% ipython --no-banner

In [1]: import numpy as np

In [2]: from numpy import linalg as LA

In [3]: np.set_printoptions(suppress=True, linewidth=200)

In [4]: def rnd(a):
   ...:     return np.round(a, 2) + 0
   ...: 

In [5]: M = np.loadtxt("out16.csv", delimiter=",")

In [6]: print(rnd(M))
[[  61.25  -53.47   -3.97  108.95 -109.04  -27.77   37.59   47.39  -85.08  -11.74   15.59]
 [  55.87  -49.63   -3.74  101.32 -102.03  -26.07   34.59   43.    -78.41   -9.89   12.71]
 [  52.5   -47.22   -3.59   96.51  -97.6   -25.     32.7    40.25  -74.23   -8.75   10.93]
 [  45.75  -42.34   -3.23   86.76  -88.6   -22.79   28.87   34.75  -65.78   -6.55    7.47]
 [  42.77  -40.15   -3.05   82.39  -84.56  -21.79   27.16   32.32  -62.02   -5.61    5.98]
 [  33.57  -33.33   -2.43   68.69  -71.82  -18.6    21.81   24.82  -50.31   -2.85    1.59]
 [  23.26  -25.43   -1.54   52.74  -56.84  -14.78   15.61   16.44  -36.89   -0.09   -2.85]
 [  22.46  -24.8    -1.46   51.46  -55.62  -14.46   15.12   15.79  -35.82    0.1    -3.16]
 [  21.16  -23.77   -1.33   49.37  -53.64  -13.95   14.31   14.73  -34.09    0.41   -3.67]
 [  17.69  -21.     -0.95   43.73  -48.26  -12.54   12.15   11.92  -29.45    1.18   -4.93]
 [  17.59  -20.92   -0.94   43.57  -48.11  -12.5    12.09   11.84  -29.32    1.2    -4.96]
 [  14.46  -18.35   -0.57   38.31  -43.07  -11.17   10.09    9.31  -25.05    1.82   -5.99]
 [  12.77  -16.93   -0.35   35.42  -40.27  -10.42    8.99    7.96  -22.72    2.11   -6.49]
 [  10.02  -14.57    0.03   30.56  -35.53   -9.15    7.18    5.75  -18.86    2.53   -7.19]
 [   5.13  -10.11    0.8    21.32  -26.36   -6.65    3.82    1.88  -11.73    2.98   -7.96]
 [   4.59   -9.58    0.89   20.21  -25.23   -6.34    3.42    1.45  -10.9     2.99   -7.99]
 [   4.49   -9.49    0.91   20.02  -25.04   -6.29    3.36    1.38  -10.76    3.     -7.99]
 [   2.02   -6.93    1.38   14.65  -19.49   -4.75    1.52   -0.51   -6.85    2.91   -7.84]
 [   1.92   -6.82    1.4    14.43  -19.27   -4.69    1.45   -0.58   -6.7     2.9    -7.82]
 [   0.74   -5.45    1.64   11.53  -16.17   -3.82    0.53   -1.44   -4.69    2.72   -7.48]
 [  -0.62   -3.56    1.92    7.5   -11.67   -2.57   -0.62   -2.34   -2.1     2.25   -6.57]
 [  -1.42   -1.62    1.98    3.33   -6.52   -1.19   -1.44   -2.59    0.12    1.35   -4.65]
 [  -1.3    -0.79    1.7     1.53   -3.85   -0.54   -1.42   -2.12    0.69    0.72   -3.11]
 [  -0.84   -0.3     1.16    0.52   -1.88   -0.17   -1.01   -1.33    0.65    0.25   -1.64]
 [   0.11    0.02   -0.18   -0.02    0.2     0.      0.16    0.18   -0.11    0.      0.17]
 [   0.6     0.09   -1.13    0.      1.02   -0.07    0.96    1.     -0.69    0.15    0.85]
 [   0.65    0.09   -1.25    0.01    1.11   -0.09    1.06    1.1    -0.76    0.18    0.91]
 [   0.76    0.1    -1.52    0.03    1.3    -0.12    1.29    1.3    -0.92    0.26    1.04]
 [   1.06    0.13   -2.41    0.15    1.84   -0.26    2.      1.9    -1.39    0.58    1.34]
 [   1.1     0.14   -2.56    0.17    1.92   -0.29    2.12    2.     -1.47    0.64    1.37]
 [  -0.35    1.32  -12.61    0.43    6.53   -2.55    8.27    4.14   -3.28    8.27   -2.38]
 [  -1.54    1.87  -15.01    0.03    7.76   -3.11    9.38    3.88   -2.98   10.69   -4.3 ]
 [  -6.75    4.25  -22.7    -2.33   12.3    -4.79   12.29    1.77   -0.64   19.29  -11.91]
 [  -8.61    5.09  -24.94   -3.29   13.8    -5.25   12.98    0.86    0.38   22.    -14.47]
 [  -9.25    5.38  -25.68   -3.63   14.31   -5.4    13.2     0.54    0.74   22.91  -15.34]
 [ -10.75    6.07  -27.34   -4.45   15.49   -5.74   13.66   -0.24    1.61   24.99  -17.35]
 [ -12.86    7.03  -29.58   -5.63   17.13   -6.17   14.24   -1.37    2.88   27.85  -20.16]
 [ -14.04    7.57  -30.78   -6.3    18.04   -6.4    14.52   -2.02    3.61   29.41  -21.7 ]
 [ -15.09    8.05  -31.83   -6.91   18.84   -6.6    14.76   -2.61    4.27   30.77  -23.07]
 [ -19.37   10.01  -35.88   -9.47   22.1    -7.33   15.59   -5.06    7.03   36.2   -28.57]
 [ -34.39   16.97  -48.41  -19.03   33.38   -9.38   17.3   -14.18   17.42   53.98  -47.21]
 [ -34.62   17.08  -48.59  -19.18   33.55   -9.41   17.32  -14.32   17.59   54.24  -47.49]
 [ -35.4    17.45  -49.2   -19.7    34.14   -9.5    17.37  -14.81   18.15   55.13  -48.44]
 [ -45.13   22.01  -56.41  -26.25   41.4   -10.53   17.84  -21.     25.26   65.95  -60.14]]

In [7]: G = np.cov(M, rowvar=False)

In [8]: print(rnd(M.std(axis=0)))
[23.05 18.41 16.66 34.44 38.99  7.41  9.97 14.7  26.23 18.59 15.91]

In [9]: print(G.shape)
(11, 11)

In [10]: print(rnd(LA.eigvalsh(G)[::-1]))
[5032.66  532.04   74.56    0.      0.      0.      0.      0.      0.      0.      0.  ]
